>>> import numpy as np
>>> np.set_printoptions(precision=2, suppress=True, linewidth=140, sign=" ")
>>> arr = np.loadtxt("layer18.csv", delimiter=",")
>>> print(arr)
[[ 1.39  3.16  1.  ]
 [ 2.34  6.03  1.  ]
 [ 0.32 -0.04  1.  ]
 [ 1.89  4.67  1.  ]
 [ 1.38  3.13  1.  ]
 [ 1.72  4.15  1.  ]
 [ 1.25  2.76  1.  ]
 [ 0.06 -0.81  1.  ]
 [ 2.47  6.4   1.  ]
 [ 0.32 -0.04  1.  ]
 [-1.15 -4.44  1.  ]
 [ 2.35  6.04  1.  ]
 [ 0.79  1.38  1.  ]
 [ 0.64  0.92  1.  ]
 [ 1.07  2.22  1.  ]
 [ 2.74  7.23  1.  ]
 [ 1.06  2.19  1.  ]
 [ 0.16 -0.51  1.  ]
 [ 2.08  5.25  1.  ]
 [-0.12 -1.37  1.  ]]
>>> # null space of dimension 1
>>> print(np.linalg.matrix_rank(arr, rtol=0.1))
2
>>> print(np.linalg.cond(arr) > 100)
True
>>> print(np.argsort(-np.linalg.norm(arr, axis=0).round(6), kind="stable")[:3])
[ 1  0  2]
>>> print(np.round(np.linalg.norm(arr, 2) / np.linalg.norm(arr), 2))
0.98
>>> print([round(float(x), 2) for x in np.linalg.svd(arr, compute_uv=False)[:3]])
[18.66, 3.54, 0.0]
>>> r0 = np.array([1, 1, 1])
>>> print(np.correlate(arr[2], arr[16], "full"))
[ 0.32  0.66  1.25  2.15  1.06]
>>> print(np.convolve(arr[2], r0))
[ 0.32  0.28  1.28  0.96  1.  ]
>>> print(np.cross(arr[2, :3], arr[16, :3]))
[-2.23  0.74  0.74]
>>> left, sigma, Vh = np.linalg.svd(arr, full_matrices=False)
>>> print(np.allclose(left * sigma @ Vh, arr))
True
>>> print(np.abs(Vh[0]))
[ 0.36  0.92  0.16]
>>> print(np.round(Vh @ Vh.T, 2) + 0)
[[ 1.  0.  0.]
 [ 0.  1.  0.]
 [ 0.  0.  1.]]
>>> print(np.round(left.T @ left, 2) + 0)
[[ 1.  0.  0.]
 [ 0.  1.  0.]
 [ 0.  0.  1.]]
>>> print(round(np.sqrt((sigma ** 2).sum()), 2), round(np.linalg.norm(arr), 2))
19.0 19.0
>>> print((sigma > 1e-8).sum())
2
